% ipython --no-banner

In [1]: import numpy as np

In [2]: np.set_printoptions(precision=2, suppress=True, linewidth=140)

In [3]: X = np.loadtxt("test0.csv", delimiter=",")

In [4]: X
Out[4]: 
array([[ 4.,  4.,  4.,  4.,  4.,  4.,  4.,  4.,  4.,  4.,  4.,  4.],
       [ 4.,  8.,  8.,  8.,  8.,  8.,  8.,  8.,  8.,  8.,  8.,  8.],
       [ 4.,  8., 12., 12., 12., 12., 12., 12., 12., 12., 12., 12.],
       [ 4.,  8., 12., 16., 16., 16., 16., 16., 16., 16., 16., 16.],
       [ 4.,  8., 12., 16., 20., 20., 20., 20., 20., 20., 20., 20.],
       [ 4.,  8., 12., 16., 20., 24., 24., 24., 24., 24., 24., 24.],
       [ 4.,  8., 12., 16., 20., 24., 28., 28., 28., 28., 28., 28.],
       [ 4.,  8., 12., 16., 20., 24., 28., 32., 32., 32., 32., 32.],
       [ 4.,  8., 12., 16., 20., 24., 28., 32., 36., 36., 36., 36.],
       [ 4.,  8., 12., 16., 20., 24., 28., 32., 36., 40., 40., 40.],
       [ 4.,  8., 12., 16., 20., 24., 28., 32., 36., 40., 44., 44.],
       [ 4.,  8., 12., 16., 20., 24., 28., 32., 36., 40., 44., 48.]])

In [5]: np.trace(X)
Out[5]: np.float64(312.0)

In [6]: np.linalg.determinant(X)
Traceback (most recent call last):
  Cell In[6], line 1
    np.linalg.determinant(X)
AttributeError: module 'numpy.linalg' has no attribute 'determinant'


In [7]: np.allclose(X, X.T)
Out[7]: True

In [8]: np.sort(np.abs(np.linalg.eigvals(X)))
Out[8]: array([  1.02,   1.07,   1.16,   1.3 ,   1.53,   1.88,   2.46,   3.48,   5.52,  10.47,  28.48, 253.64])

In [9]: X @ X
Out[9]: 
array([[  192.,   368.,   528.,   672.,   800.,   912.,  1008.,  1088.,  1152.,  1200.,  1232.,  1248.],
       [  368.,   720.,  1040.,  1328.,  1584.,  1808.,  2000.,  2160.,  2288.,  2384.,  2448.,  2480.],
       [  528.,  1040.,  1520.,  1952.,  2336.,  2672.,  2960.,  3200.,  3392.,  3536.,  3632.,  3680.],
       [  672.,  1328.,  1952.,  2528.,  3040.,  3488.,  3872.,  4192.,  4448.,  4640.,  4768.,  4832.],
       [  800.,  1584.,  2336.,  3040.,  3680.,  4240.,  4720.,  5120.,  5440.,  5680.,  5840.,  5920.],
       [  912.,  1808.,  2672.,  3488.,  4240.,  4912.,  5488.,  5968.,  6352.,  6640.,  6832.,  6928.],
       [ 1008.,  2000.,  2960.,  3872.,  4720.,  5488.,  6160.,  6720.,  7168.,  7504.,  7728.,  7840.],
       [ 1088.,  2160.,  3200.,  4192.,  5120.,  5968.,  6720.,  7360.,  7872.,  8256.,  8512.,  8640.],
       [ 1152.,  2288.,  3392.,  4448.,  5440.,  6352.,  7168.,  7872.,  8448.,  8880.,  9168.,  9312.],
       [ 1200.,  2384.,  3536.,  4640.,  5680.,  6640.,  7504.,  8256.,  8880.,  9360.,  9680.,  9840.],
       [ 1232.,  2448.,  3632.,  4768.,  5840.,  6832.,  7728.,  8512.,  9168.,  9680., 10032., 10208.],
       [ 1248.,  2480.,  3680.,  4832.,  5920.,  6928.,  7840.,  8640.,  9312.,  9840., 10208., 10400.]])

In [10]: r0 = np.array([2, -3, 0])

In [11]: np.correlate(X[4], X[0], "full")
Out[11]: 
array([ 16.,  48.,  96., 160., 240., 320., 400., 480., 560., 640., 720., 800., 784., 752., 704., 640., 560., 480., 400., 320., 240., 160.,
        80.])

In [12]: round(np.linalg.norm(X, 1), 2), round(np.linalg.norm(X, np.inf), 2)
Out[12]: (np.float64(312.0), np.float64(312.0))

In [13]: round(float(np.linalg.norm(X[9] - X[7])), 2)
Out[13]: 14.42

In [14]: round(float(np.linalg.norm(X) ** 2 / np.linalg.norm(X, 2) ** 2), 2)
Out[14]: 1.02

In [15]: X[9] @ X[7]
Out[15]: np.float64(8256.0)

In [16]: np.round(np.linalg.norm(X[9], 1), 2), round(float(np.linalg.norm(X[9], np.inf)), 2)
Out[16]: (np.float64(300.0), 40.0)

In [17]: round(float(np.linalg.norm(X, "nuc")), 2)
Out[17]: 312.0

In [18]: np.linalg.norm(X, axis=1)
Out[18]: array([ 13.86,  26.83,  38.99,  50.28,  60.66,  70.09,  78.49,  85.79,  91.91,  96.75, 100.16, 101.98])

In [19]: round(np.linalg.norm(X, 2), 2)
Out[19]: np.float64(253.64)
